>>> import numpy as np
>>> np.set_printoptions(precision=1, suppress=True, linewidth=200)
>>> rd = lambda a: np.round(a, 1) + 0
>>> data = np.load("out8.npy")
>>> print(data)
[[18.5  1.9 31.3 29.3 20.6]
 [21.  -0.3 29.1 28.8 19.9]
 [20.4  1.1 29.5 30.6 20.4]
 [20.3 -0.7 30.  27.9 19.9]
 [19.2  0.5 29.1 29.9 19.2]
 [20.8  0.3 30.4 31.4 19.4]
 [20.5  1.9 31.  28.6 20.1]
 [22.4 -1.7 32.5 32.  22.2]
 [20.5 -0.5 30.3 30.7 20.1]
 [19.4  0.6 32.1 30.5 18.7]
 [18.9 -0.4 27.9 30.8 19. ]
 [18.7 -0.6 30.8 30.2 19.4]
 [21.2  0.3 28.5 31.2 19.8]
 [20.9  0.4 28.7 32.4 20.3]
 [19.4  2.7 28.6 29.9 19.9]
 [19.1  0.  30.5 30.8 18.8]
 [19.6  1.4 30.6 30.5 18.7]
 [21.4  1.  28.6 28.1 21.2]
 [20.4 -0.9 27.3 30.1 20.8]]
>>> G = np.cov(data, rowvar=False)
>>> print(rd(np.corrcoef(data[:, 3], data[:, 0])[0, 1]))
0.1
>>> print(np.argwhere(np.triu(np.abs(np.corrcoef(data.T)) > 0.8, 1)))
[]
>>> print(rd(np.polyfit(data[:, 3], data[:, 0], 1)))
[ 0.1 16.5]
>>> print(np.argsort(-data.std(axis=0).round(6), kind="stable"))
[2 3 1 0 4]
>>> print(rd(data.std(axis=0)))
[1.  1.1 1.4 1.2 0.9]
>>> print(rd(np.linalg.eigvalsh(G)[::-1]))
[2.1 2.  1.4 0.8 0.3]
>>> print(G.shape)
(5, 5)
>>> lab = data[:, 2] > np.median(data[:, 2])
>>> u = data[lab].mean(axis=0) - data[~lab].mean(axis=0)
>>> print(rd(u))
[-0.4  0.   2.3  0.5 -0.3]
>>> print(np.argsort(-np.abs(u).round(6), kind="stable"))
[2 3 0 4 1]
>>> q, vecs = np.linalg.qr(data[:, :4])[0], np.linalg.qr(data[:, 4:])[0]
>>> sig = np.linalg.svd(q.T @ vecs, compute_uv=False)
>>> print(rd(sig))
[1.]
>>> print(rd(np.linalg.norm(q @ q.T - vecs @ vecs.T, 2)))
1.0
>>> J = np.array([[2, -2, 1, 1],
...     [0, 0, 0, 1],
...     [0, -4, 2, 2],
...     [2, 0, 0, 0],
...     [0, 0, 0, 2],
...     [2, 0, 0, 1],
...     [1, 0, 0, 1]])
>>> print(np.argsort(-np.linalg.norm(J, axis=0).round(6), kind="stable")[:3])
[1 0 3]
>>> print([round(float(x), 1) for x in np.linalg.svd(J, compute_uv=False)[:3]])
[5.8, 3.4, 2.2]
>>> x0 = np.array([2, -5, 0, -4])
>>> h1 = np.maximum(J @ x0, 0)
>>> print(np.flatnonzero(h1 > 1e-9))
[0 2 3]
>>> print(np.maximum(J @ (3 * x0), 0))
[30  0 36 12  0  0  0]
>>> print(J.T @ h1)
[ 28 -68  34  34]
>>> print(h1)
[10  0 12  4  0  0  0]
>>> print(rd(J @ np.linalg.pinv(J) @ J))
[[ 2. -2.  1.  1.]
 [ 0.  0.  0.  1.]
 [ 0. -4.  2.  2.]
 [ 2.  0.  0.  0.]
 [ 0.  0.  0.  2.]
 [ 2.  0.  0.  1.]
 [ 1.  0.  0.  1.]]
>>> print(np.allclose(J[:-1].T @ np.linalg.lstsq(J[:-1].T, J[-1])[0], J[-1]))
True
>>> print(np.unique(J.round(6), axis=0).shape)
(7, 4)
>>> rng = np.random.default_rng(53)
>>> lab = rng.integers(0, 2, 9)
>>> X = (lab[:, None] == lab) * 3 + np.eye(9)
>>> print(X)
[[4. 0. 3. 3. 3. 0. 3. 3. 0.]
 [0. 4. 0. 0. 0. 3. 0. 0. 3.]
 [3. 0. 4. 3. 3. 0. 3. 3. 0.]
 [3. 0. 3. 4. 3. 0. 3. 3. 0.]
 [3. 0. 3. 3. 4. 0. 3. 3. 0.]
 [0. 3. 0. 0. 0. 4. 0. 0. 3.]
 [3. 0. 3. 3. 3. 0. 4. 3. 0.]
 [3. 0. 3. 3. 3. 0. 3. 4. 0.]
 [0. 3. 0. 0. 0. 3. 0. 0. 4.]]
>>> # splits into 2 blocks
>>> u = np.array([1, -2, 3, 3, 2, 0, -3, -3, 1])
>>> M2 = X + np.outer(u, np.eye(9)[0])
>>> print(M2)
[[ 5.  0.  3.  3.  3.  0.  3.  3.  0.]
 [-2.  4.  0.  0.  0.  3.  0.  0.  3.]
 [ 6.  0.  4.  3.  3.  0.  3.  3.  0.]
 [ 6.  0.  3.  4.  3.  0.  3.  3.  0.]
 [ 5.  0.  3.  3.  4.  0.  3.  3.  0.]
 [ 0.  3.  0.  0.  0.  4.  0.  0.  3.]
 [ 0.  0.  3.  3.  3.  0.  4.  3.  0.]
 [ 0.  0.  3.  3.  3.  0.  3.  4.  0.]
 [ 1.  3.  0.  0.  0.  3.  0.  0.  4.]]
>>> A = np.loadtxt("block12.csv", delimiter=",")
>>> print(A)
[[ -8.   8.  -3.  -1. -12.   3. -11.]
 [  8. -10.   7. -10.  -9.  -5.  13.]
 [ -3.   7. -18.   0.  15.   1.  -2.]
 [ -1. -10.   0.   8.  -8.  15. -13.]
 [-12.  -9.  15.  -8.  18.  -2.   2.]
 [  3.  -5.   1.  15.  -2.   4. -18.]
 [-11.  13.  -2. -13.   2. -18.  10.]]
>>> # symmetric
>>> x0 = np.ones(9)
>>> for _ in range(3):
...     x0 = X @ x0
...     x0 /= np.linalg.norm(x0)
...     print(round(x0 @ X @ x0, 1))
... 
17.9
18.7
18.9
>>> print(rd(x0))
[0.4 0.1 0.4 0.4 0.4 0.1 0.4 0.4 0.1]
>>> m1 = np.loadtxt("dump.csv", delimiter=",")
>>> print(rd(m1))
[[-0.9  0.1 -0.5 -0.1  0.  -0.4  0.2]
 [ 0.1 -0.7  0.5  0.1 -0.7  0.8  0.5]
 [-0.5  0.5  0.   0.2  0.3  1.4  0.5]
 [-0.1  0.1  0.2 -1.  -0.1  0.4  0.2]
 [ 0.  -0.7  0.3 -0.1 -1.2  0.3 -0.4]
 [-0.4  0.8  1.4  0.4  0.3  0.  -0.1]
 [ 0.2  0.5  0.5  0.2 -0.4 -0.1 -1.3]]
>>> M2 = J / np.linalg.norm(J, axis=1, keepdims=True)
>>> G = M2 @ M2.T
>>> print((G - 2 * np.eye(7)).round(6).argmax(axis=1))
[2 4 0 5 1 6 5]
>>> print(rd(G[6]))
[0.7 0.7 0.3 0.7 0.7 0.9 1. ]
>>> print(np.allclose(m1, m1.T))
True
>>> r = np.linalg.matrix_rank(m1)
>>> print(r)
6
>>> null = np.linalg.svd(m1)[2][r:].T
>>> print([int(np.linalg.matrix_rank(np.delete(m1, i, axis=0))) for i in range(7)])
[6, 6, 6, 6, 6, 6, 6]
>>> print(np.linalg.matrix_rank(m1.T @ m1), np.linalg.matrix_rank(m1 @ m1.T))
6 6
>>> M2 = np.array([[1, 5, 0, -4, 3, 1, 0],
...     [5, -3, -5, -5, -5, 1, 0],
...     [2, 0, 3, -1, 2, -4, -3],
...     [0, -5, 3, -1, -4, -2, -2],
...     [-4, 1, 2, -3, -3, 0, -5],
...     [2, -3, -4, -3, -1, 1, -2],
...     [5, 4, 1, -3, -3, 5, -2]])
>>> mat = np.triu(M2, 1)
>>> print(mat)
[[ 0  5  0 -4  3  1  0]
 [ 0  0 -5 -5 -5  1  0]
 [ 0  0  0 -1  2 -4 -3]
 [ 0  0  0  0 -4 -2 -2]
 [ 0  0  0  0  0  0 -5]
 [ 0  0  0  0  0  0 -2]
 [ 0  0  0  0  0  0  0]]
>>> # triangular
>>> r = np.linalg.matrix_rank(mat)
>>> print(r)
5
>>> null = np.linalg.svd(mat)[2][r:].T
>>> print(np.allclose(mat @ null, 0))
True
>>> print([int(np.linalg.matrix_rank(mat[:, :j + 1])) for j in range(7)])
[0, 1, 2, 3, 4, 4, 5]
>>> print(rd(null @ null.T))
[[ 1.   0.   0.   0.   0.   0.   0. ]
 [ 0.   0.2 -0.3  0.3  0.  -0.1  0. ]
 [ 0.  -0.3  0.4 -0.4  0.   0.1  0. ]
 [ 0.   0.3 -0.4  0.3  0.  -0.1  0. ]
 [ 0.   0.   0.   0.   0.   0.   0. ]
 [ 0.  -0.1  0.1 -0.1  0.   0.   0. ]
 [ 0.   0.   0.   0.   0.   0.   0. ]]
>>> print(np.linalg.matrix_rank(mat.T @ mat), np.linalg.matrix_rank(mat @ mat.T))
5 5
>>> left, sig, Vh = np.linalg.svd(mat)
>>> print(rd(sig))
[9.1 7.6 7.1 3.5 2.7 0.  0. ]
>>> print(np.argmax(sig[:-1] / (sig[1:] + 1e-6)) + 1)
5
>>> M2 = left[:, :5] @ np.diag(sig[:5]) @ Vh[:5]
>>> print(rd(np.linalg.norm(mat - M2) / np.linalg.norm(mat)))
0.0
>>> print(rd(M2))
[[ 0.  5.  0. -4.  3.  1.  0.]
 [ 0.  0. -5. -5. -5.  1.  0.]
 [ 0.  0.  0. -1.  2. -4. -3.]
 [ 0.  0.  0.  0. -4. -2. -2.]
 [ 0.  0.  0.  0.  0.  0. -5.]
 [ 0.  0.  0.  0.  0.  0. -2.]
 [ 0.  0.  0.  0.  0.  0.  0.]]
>>> u = np.array([0, 2, 3, 0, 3, 2])
>>> K = np.array([np.roll(u, i) for i in range(6)])
>>> print(K)
[[0 2 3 0 3 2]
 [2 0 2 3 0 3]
 [3 2 0 2 3 0]
 [0 3 2 0 2 3]
 [3 0 3 2 0 2]
 [2 3 0 3 2 0]]
>>> # equal to its transpose
>>> ev, vecs = np.linalg.eigh(K)
>>> x0 = np.array([4, 4, 6, 9, 9, 2])
>>> print((np.sign(vecs[:, -1].round(6)) == np.sign(vecs[0, -1].round(6))).astype(int))
[1 1 1 1 1 1]
>>> print(rd(vecs * np.abs(ev) @ vecs.T))
[[4.  0.7 1.  2.7 1.  0.7]
 [0.7 4.  0.7 1.  2.7 1. ]
 [1.  0.7 4.  0.7 1.  2.7]
 [2.7 1.  0.7 4.  0.7 1. ]
 [1.  2.7 1.  0.7 4.  0.7]
 [0.7 1.  2.7 1.  0.7 4. ]]
>>> print(x0 @ K @ x0)
1860
>>> print(np.abs(K).sum(axis=1).max(), rd(np.abs(ev).max()))
10 10.0
>>> M2 = K / np.linalg.norm(K, axis=1, keepdims=True)
>>> G = M2 @ M2.T
>>> print((G - 2 * np.eye(6)).round(6).argmax(axis=1))
[3 4 5 0 1 2]
>>> print(rd(G[0]))
[1.  0.5 0.5 0.9 0.5 0.5]
>>> print(rd(np.degrees(np.arccos(np.clip(G[0, 3], -1, 1)))))
22.6
>>> print((np.abs(G) > 0.9).astype(int))
[[1 0 0 1 0 0]
 [0 1 0 0 1 0]
 [0 0 1 0 0 1]
 [1 0 0 1 0 0]
 [0 1 0 0 1 0]
 [0 0 1 0 0 1]]
>>> print(rd(G))
[[1.  0.5 0.5 0.9 0.5 0.5]
 [0.5 1.  0.5 0.5 0.9 0.5]
 [0.5 0.5 1.  0.5 0.5 0.9]
 [0.9 0.5 0.5 1.  0.5 0.5]
 [0.5 0.9 0.5 0.5 1.  0.5]
 [0.5 0.5 0.9 0.5 0.5 1. ]]
>>> M2 = np.array([[-3, -2, -5, 0, -4, 2, 3, -4],
...     [-2, -3, 3, -1, 4, 0, 0, 2],
...     [-1, 5, -3, -5, -5, 1, -2, -1],
...     [0, -2, 0, 3, -5, 4, 5, 1],
...     [-1, 3, -3, -3, -2, 5, 3, -4],
...     [5, 5, 5, -4, 2, 0, 5, -5],
...     [-2, -5, 4, 3, 5, 5, -2, 4],
...     [4, -5, 1, -3, 0, 1, -4, 4]])
>>> M = np.triu(M2)
>>> print(M)
[[-3 -2 -5  0 -4  2  3 -4]
 [ 0 -3  3 -1  4  0  0  2]
 [ 0  0 -3 -5 -5  1 -2 -1]
 [ 0  0  0  3 -5  4  5  1]
 [ 0  0  0  0 -2  5  3 -4]
 [ 0  0  0  0  0  0  5 -5]
 [ 0  0  0  0  0  0 -2  4]
 [ 0  0  0  0  0  0  0  4]]
>>> # triangular
>>> print(rd(np.linalg.norm(M, 2) / np.linalg.norm(M)))
0.7
>>> print(np.linalg.cond(M) > 100)
True
>>> print(np.argsort(-np.linalg.norm(M, axis=0).round(6), kind="stable")[:3])
[7 4 6]
>>> r = np.linalg.matrix_rank(M)
>>> print(r)
7
>>> null = np.linalg.svd(M)[2][r:].T
>>> print([int(np.linalg.matrix_rank(M[:i])) for i in range(1, len(M) + 1)])
[1, 2, 3, 4, 5, 6, 7, 7]
>>> print(rd(null[:, 0] / null[np.abs(null[:, 0]).round(6).argmax(), 0]))
[ 1.  -0.4 -0.5  0.2  0.2  0.1  0.   0. ]
>>> print([int(np.linalg.matrix_rank(M[:, :j + 1])) for j in range(8)])
[1, 2, 3, 4, 5, 5, 6, 7]
>>> print(np.allclose(M @ null, 0))
True
>>> print(null.shape)
(8, 1)
>>> print(rd(M @ null))
[[0.]
 [0.]
 [0.]
 [0.]
 [0.]
 [0.]
 [0.]
 [0.]]
>>> print(rd(null @ null.T))
[[ 0.7 -0.3 -0.4  0.1  0.1  0.   0.   0. ]
 [-0.3  0.1  0.1  0.   0.   0.   0.   0. ]
 [-0.4  0.1  0.2 -0.1 -0.1  0.   0.   0. ]
 [ 0.1  0.  -0.1  0.   0.   0.   0.   0. ]
 [ 0.1  0.  -0.1  0.   0.   0.   0.   0. ]
 [ 0.   0.   0.   0.   0.   0.   0.   0. ]
 [ 0.   0.   0.   0.   0.   0.   0.   0. ]
 [ 0.   0.   0.   0.   0.   0.   0.   0. ]]
>>> print([int(np.linalg.matrix_rank(np.delete(M, i, axis=0))) for i in range(8)])
[6, 6, 6, 6, 6, 7, 7, 7]
